In [1]: import numpy as np

In [2]: from numpy import linalg as LA

In [3]: np.set_printoptions(suppress=True, linewidth=140)

In [4]: def tidy(a):
   ...:     return np.round(a, 2) + 0
   ...: 

In [5]: feats = np.load("block8.npy")

In [6]: print(feats)
[[-1 -2  2  0]
 [ 0 -2  1 -2]
 [ 0  0  2 -1]
 [ 0  0  0  1]]

In [7]: # triangular

In [8]: U, s, Vt = LA.svd(feats, full_matrices=False)

In [9]: print(tidy(np.abs(Vt[0])))
[0.15 0.61 0.65 0.43]

In [10]: print(tidy(U.T @ feats @ Vt.T))
[[4.21 0.   0.   0.  ]
 [0.   1.93 0.   0.  ]
 [0.   0.   1.57 0.  ]
 [0.   0.   0.   0.31]]

In [11]: print(tidy(Vt @ Vt.T))
[[1. 0. 0. 0.]
 [0. 1. 0. 0.]
 [0. 0. 1. 0.]
 [0. 0. 0. 1.]]

In [12]: print(tidy(U.T @ U))
[[1. 0. 0. 0.]
 [0. 1. 0. 0.]
 [0. 0. 1. 0.]
 [0. 0. 0. 1.]]

In [13]: print(feats.reshape(-1, 2))
[[-1 -2]
 [ 2  0]
 [ 0 -2]
 [ 1 -2]
 [ 0  0]
 [ 2 -1]
 [ 0  0]
 [ 0  1]]

In [14]: print(feats.ravel(order="F"))
[-1  0  0  0 -2 -2  0  0  2  1  2  0  0 -2 -1  1]

In [15]: blk = feats.reshape(4, 2, -1)

In [16]: print(np.einsum("ihd,jhd->hij", blk, blk).shape)
(2, 4, 4)

In [17]: print(blk.shape)
(4, 2, 2)

In [18]: print(np.swapaxes(blk, 1, 2)[1])
[[ 0  1]
 [-2 -2]]

In [19]: X = np.loadtxt("w.csv", delimiter=",")

In [20]: print(tidy(X))
[[ 2.33 -0.53 -2.67 -1.83  0.81 -1.42 -2.48]
 [-0.12 -0.28 -1.39  0.04  1.07  3.57  3.02]
 [ 1.77 -0.68 -3.42 -1.44  1.63  2.11  0.74]
 [ 1.35 -0.1  -0.51 -1.02 -0.28 -3.2  -3.4 ]
 [ 2.42 -0.62 -3.09 -1.91  1.08 -0.72 -1.96]
 [-1.98  0.71  3.53  1.6  -1.61 -1.71 -0.29]
 [-0.49  0.43  2.17  0.44 -1.34 -3.39 -2.52]
 [-1.6   0.19  0.95  1.22  0.08  2.97  3.35]
 [-2.26  0.71  3.57  1.81 -1.5  -0.88  0.55]
 [-1.19  0.04  0.22  0.89  0.41  3.32  3.4 ]
 [-0.91 -0.04 -0.22  0.67  0.6   3.46  3.37]
 [-1.87  0.7   3.48  1.51 -1.62 -1.93 -0.54]
 [ 1.21 -0.05 -0.26 -0.9  -0.4  -3.3  -3.41]
 [ 2.21 -0.72 -3.58 -1.77  1.54  1.08 -0.35]
 [ 2.29 -0.5  -2.52 -1.79  0.73 -1.61 -2.62]
 [-2.22  0.47  2.33  1.73 -0.62  1.84  2.77]
 [ 1.48 -0.64 -3.2  -1.21  1.61  2.55  1.27]
 [-0.36  0.4   2.02  0.34 -1.29 -3.45 -2.64]
 [-0.61 -0.14 -0.69  0.43  0.8   3.55  3.27]
 [ 0.82 -0.51 -2.55 -0.7   1.46  3.19  2.17]
 [-1.3   0.61  3.04  1.07 -1.58 -2.77 -1.55]
 [ 1.21 -0.05 -0.26 -0.9  -0.4  -3.3  -3.41]
 [ 0.25  0.24  1.21 -0.14 -1.   -3.58 -3.09]]

In [21]: # rank 2

In [22]: d = LA.norm(X[:, None] - X[None], axis=-1)

In [23]: print(np.flatnonzero(d[17] < d.mean() / 2))
[ 6 17 20 22]

In [24]: print(tidy(d[:5, :5]))
[[0.   8.15 4.96 3.41 1.02]
 [8.15 0.   4.2  9.64 7.52]
 [4.96 4.2  0.   7.62 4.05]
 [3.41 9.64 7.62 0.   4.35]
 [1.02 7.52 4.05 4.35 0.  ]]

In [25]: print(LA.matrix_rank(d ** 2))
3

In [26]: cov = np.cov(X, rowvar=False)

In [27]: print(tidy(X.std(axis=0)))
[1.57 0.48 2.38 1.24 1.13 2.72 2.51]

In [28]: print(tidy(LA.eigvalsh(cov)[::-1]))
[15.15 10.9   0.    0.    0.    0.    0.  ]

In [29]: print(tidy(np.corrcoef(X.T)))
[[ 1.   -0.87 -0.87 -1.    0.65 -0.12 -0.46]
 [-0.87  1.    1.    0.88 -0.94 -0.39 -0.04]
 [-0.87  1.    1.    0.88 -0.94 -0.39 -0.04]
 [-1.    0.88  0.88  1.   -0.68  0.09  0.43]
 [ 0.65 -0.94 -0.94 -0.68  1.    0.67  0.37]
 [-0.12 -0.39 -0.39  0.09  0.67  1.    0.94]
 [-0.46 -0.04 -0.04  0.43  0.37  0.94  1.  ]]

In [30]: print(cov.shape)
(7, 7)

In [31]: print(np.argsort(-X.std(axis=0).round(6), kind="stable"))
[5 6 2 0 3 4 1]

In [32]: print(tidy(np.corrcoef(X[:, 3], X[:, 4])[0, 1]))
-0.68

In [33]: cen = X - X.mean(axis=0)

In [34]: evecs = LA.svd(cen)[2][:2]

In [35]: B = cen - cen @ evecs.T @ evecs

In [36]: print(tidy(LA.norm(B) / LA.norm(cen)))
0.0

In [37]: print(tidy(np.diag(evecs.T @ evecs)))
[0.24 0.02 0.51 0.15 0.11 0.51 0.46]

In [38]: print(LA.norm(B, axis=1).round(6).argmax())
0

In [39]: u, v = X[2], X[12]

In [40]: print(tidy(u @ v))
-5.8

In [41]: print(u @ u)
25.0

In [42]: pr = (u @ v) / (u @ u) * u

In [43]: print((v - pr) @ u)
0.0

In [44]: print(tidy(pr))
[-0.41  0.16  0.79  0.33 -0.38 -0.49 -0.17]

In [45]: print(LA.cond(X) > 100)
True

In [46]: print(LA.matrix_rank(X, rtol=0.1))
2

In [47]: B = np.array([[3, 2, 2, 2, 2, 1],
    ...:     [0, 2, 0, 0, 1, 2],
    ...:     [0, 2, 0, 1, 1, 3],
    ...:     [0, 0, 3, 0, 3, 3],
    ...:     [2, 3, 3, 2, 3, 1],
    ...:     [1, 1, 3, 0, 2, 0]])

In [48]: data = B + B.T

In [49]: print(data)
[[6 2 2 2 4 2]
 [2 4 2 0 4 3]
 [2 2 0 4 4 6]
 [2 0 4 0 5 3]
 [4 4 4 5 6 3]
 [2 3 6 3 3 0]]

In [50]: x0 = np.array([2, -1, 0, -2, -1, 1])

In [51]: rhs = data @ x0

In [52]: print(rhs)
[ 4 -1 -4  2 -9 -8]

In [53]: print(tidy(LA.solve(data, rhs + data[:, 0])))
[ 3. -1.  0. -2. -1.  1.]

In [54]: m1 = np.load("case3.npy")

In [55]: print(m1)
[[ 3.3  2.8  0.   0.6]
 [ 0.3 -0.9  0.  -0.4]
 [ 3.3  0.4 -0.3 -0.9]]

In [56]: print(tidy(LA.norm(m1, axis=0)))
[4.68 2.97 0.3  1.15]

In [57]: print(tidy(LA.norm(m1) ** 2 / LA.norm(m1, 2) ** 2))
1.16

In [58]: print(tidy(LA.norm(m1, 2)))
5.25
